$ python -q
>>> import numpy as np
>>> from numpy import linalg as LA
>>> np.set_printoptions(suppress=True, linewidth=160)
>>> arr = np.load("case7.npy")
>>> print(arr)
[[  5.257  -7.964   5.331 -17.92    4.704   4.143]
 [-12.032  -6.919 -10.654  -0.624  -1.366   5.727]
 [ -3.417   6.039   1.334  -0.991   8.026  -1.147]
 [ 16.976  -0.656   2.461  -8.746  -7.05   -3.575]
 [  4.53    3.151  -5.636   4.306  -1.361   9.727]
 [-12.062   5.279 -13.997  -8.315   0.796  -6.184]
 [ 15.311  -3.096   7.832   7.997  -2.542  -1.199]
 [ -6.645  -2.098  -1.473  -0.999  -7.061  14.238]
 [ -0.23    5.099 -10.862   8.524  -1.349   0.625]
 [  4.314  -5.441  -8.768   4.545  -7.04   20.805]
 [ -3.016  -0.111   7.252  -4.685   4.089   6.148]
 [ -3.265  13.582   2.31   -8.524  -1.515  -6.51 ]
 [ -5.97   -1.736 -10.497  -7.215  -0.015   3.654]
 [ 12.472   5.021  17.063   3.524  -4.639   6.636]
 [  4.983 -10.302   9.973  -6.469   6.746  -1.546]]
>>> Xs = (arr - arr.mean(axis=0)) / arr.std(axis=0)
>>> print(np.argwhere(np.abs(Xs) > 2))
[[ 0  3]
 [ 9  5]
 [11  1]]
>>> print(np.round(Xs.std(axis=0), 3))
[1. 1. 1. 1. 1. 1.]
>>> coef = LA.lstsq(np.delete(Xs, 1, axis=1), Xs[:, 1])[0]
>>> print(np.abs(coef).argmax())
4
>>> labels = arr[:, 2] > np.median(arr[:, 2])
>>> u = arr[labels].mean(axis=0) - arr[~labels].mean(axis=0)
>>> print(round((((arr - arr.mean(axis=0)) @ u > 0) == labels).mean(), 3))
0.933
>>> print(labels.astype(int))
[1 0 0 1 0 0 1 0 0 0 1 1 0 1 1]
>>> print(u.round(3))
[10.899 -0.925 15.029 -4.879  1.142 -5.345]
>>> hat = arr @ LA.solve(arr.T @ arr, arr.T)
>>> print(LA.matrix_rank(np.eye(15) - hat))
9
>>> print(np.round(LA.eigvalsh(hat), 3) + 0)
[0. 0. 0. 0. 0. 0. 0. 0. 0. 1. 1. 1. 1. 1. 1.]
>>> print(np.round(hat @ arr[:, 0], 3))
[  5.257 -12.032  -3.417  16.976   4.53  -12.062  15.311  -6.645  -0.23    4.314  -3.016  -3.265  -5.97   12.472   4.983]
>>> q, evecs = LA.qr(arr[:, :3])[0], LA.qr(arr[:, 3:])[0]
>>> sv = LA.svd(q.T @ evecs, compute_uv=False)
>>> print(sv.round(3))
[0.595 0.406 0.01 ]
>>> x0 = np.array([5, 0, -5, 4, -2, 0])
>>> target = arr @ x0
>>> print(np.round(LA.solve(arr.T @ arr, arr.T @ target), 3) + 0)
[ 5.  0. -5.  4. -2.  0.]
>>> rng = np.random.default_rng(9432)
>>> target = target + 0.3 * rng.normal(size=15)
>>> print(target.round(3))
[-80.981  -6.537 -43.64   51.657  70.82  -25.674  74.28  -15.588  89.544  97.984 -78.387 -59.302  -6.351   0.45  -64.109]
>>> coef, *_ = LA.lstsq(arr, target)
>>> print(coef.round(3))
[ 5.001 -0.02  -4.992  3.997 -1.989  0.015]
>>> A = np.array([[0, 0, 1, 0, 1, 0],
...     [0, 0, 0, 0, 1, 1],
...     [1, 0, 0, 0, 1, 1],
...     [0, 0, 0, 0, 0, 1],
...     [1, 1, 1, 0, 0, 1],
...     [0, 1, 1, 1, 1, 0]])
>>> print(A)
[[0 0 1 0 1 0]
 [0 0 0 0 1 1]
 [1 0 0 0 1 1]
 [0 0 0 0 0 1]
 [1 1 1 0 0 1]
 [0 1 1 1 1 0]]
>>> def softmax(z):
...     e = np.exp(z - z.max(axis=-1, keepdims=True))
...     return e / e.sum(axis=-1, keepdims=True)
... 
>>> print(np.round(softmax(A[4]), 3))
[0.211 0.211 0.211 0.078 0.078 0.211]
>>> print(np.round(softmax(A[4] + -2), 3))
[0.211 0.211 0.211 0.078 0.078 0.211]
>>> print(np.round(softmax(10 * A[4]), 3) + 0)
[0.25 0.25 0.25 0.   0.   0.25]
>>> att = A @ A.T / np.sqrt(6)
>>> print(softmax(att).round(6).argmax(axis=1))
[0 1 2 1 4 5]
>>> print(np.round(softmax(att)[4] @ A, 3))
[0.521 0.521 0.628 0.16  0.532 0.734]
>>> F = np.array([[0, 1, 1, 3, 4, 5, 0, 1],
...     [0, 0, 5, 2, 1, 1, 3, 1],
...     [0, 0, 0, 5, 5, 1, 2, 0],
...     [0, 0, 0, 0, 2, 0, 3, 3],
...     [0, 0, 0, 0, 0, 3, 3, 0],
...     [0, 0, 0, 0, 0, 0, 2, 0],
...     [0, 0, 0, 0, 0, 0, 0, 0],
...     [0, 0, 0, 0, 0, 0, 0, 0]])
>>> F.inv()
Traceback (most recent call last):
  File "<python-input-40>", line 1, in <module>
    F.inv()
    ^^^^^
AttributeError: 'numpy.ndarray' object has no attribute 'inv'
>>> print(np.trace(F))
0
>>> print(np.allclose(F @ F.T, F.T @ F))
False
>>> print(LA.matrix_power(F, 4))
[[  0   0   0   0  50 117 274  75]
 [  0   0   0   0   0 150 324   0]
 [  0   0   0   0   0   0  60   0]
 [  0   0   0   0   0   0   0   0]
 [  0   0   0   0   0   0   0   0]
 [  0   0   0   0   0   0   0   0]
 [  0   0   0   0   0   0   0   0]
 [  0   0   0   0   0   0   0   0]]
>>> print((F - F.T) / 2)
[[ 0.   0.5  0.5  1.5  2.   2.5  0.   0.5]
 [-0.5  0.   2.5  1.   0.5  0.5  1.5  0.5]
 [-0.5 -2.5  0.   2.5  2.5  0.5  1.   0. ]
 [-1.5 -1.  -2.5  0.   1.   0.   1.5  1.5]
 [-2.  -0.5 -2.5 -1.   0.   1.5  1.5  0. ]
 [-2.5 -0.5 -0.5  0.  -1.5  0.   1.   0. ]
 [ 0.  -1.5 -1.  -1.5 -1.5 -1.   0.   0. ]
 [-0.5 -0.5  0.  -1.5  0.   0.   0.   0. ]]
>>> print((F + F.T) / 2)
[[0.  0.5 0.5 1.5 2.  2.5 0.  0.5]
 [0.5 0.  2.5 1.  0.5 0.5 1.5 0.5]
 [0.5 2.5 0.  2.5 2.5 0.5 1.  0. ]
 [1.5 1.  2.5 0.  1.  0.  1.5 1.5]
 [2.  0.5 2.5 1.  0.  1.5 1.5 0. ]
 [2.5 0.5 0.5 0.  1.5 0.  1.  0. ]
 [0.  1.5 1.  1.5 1.5 1.  0.  0. ]
 [0.5 0.5 0.  1.5 0.  0.  0.  0. ]]
>>> print(np.round(np.sort(np.abs(LA.eigvals(F))), 3))
[0. 0. 0. 0. 0. 0. 0. 0.]
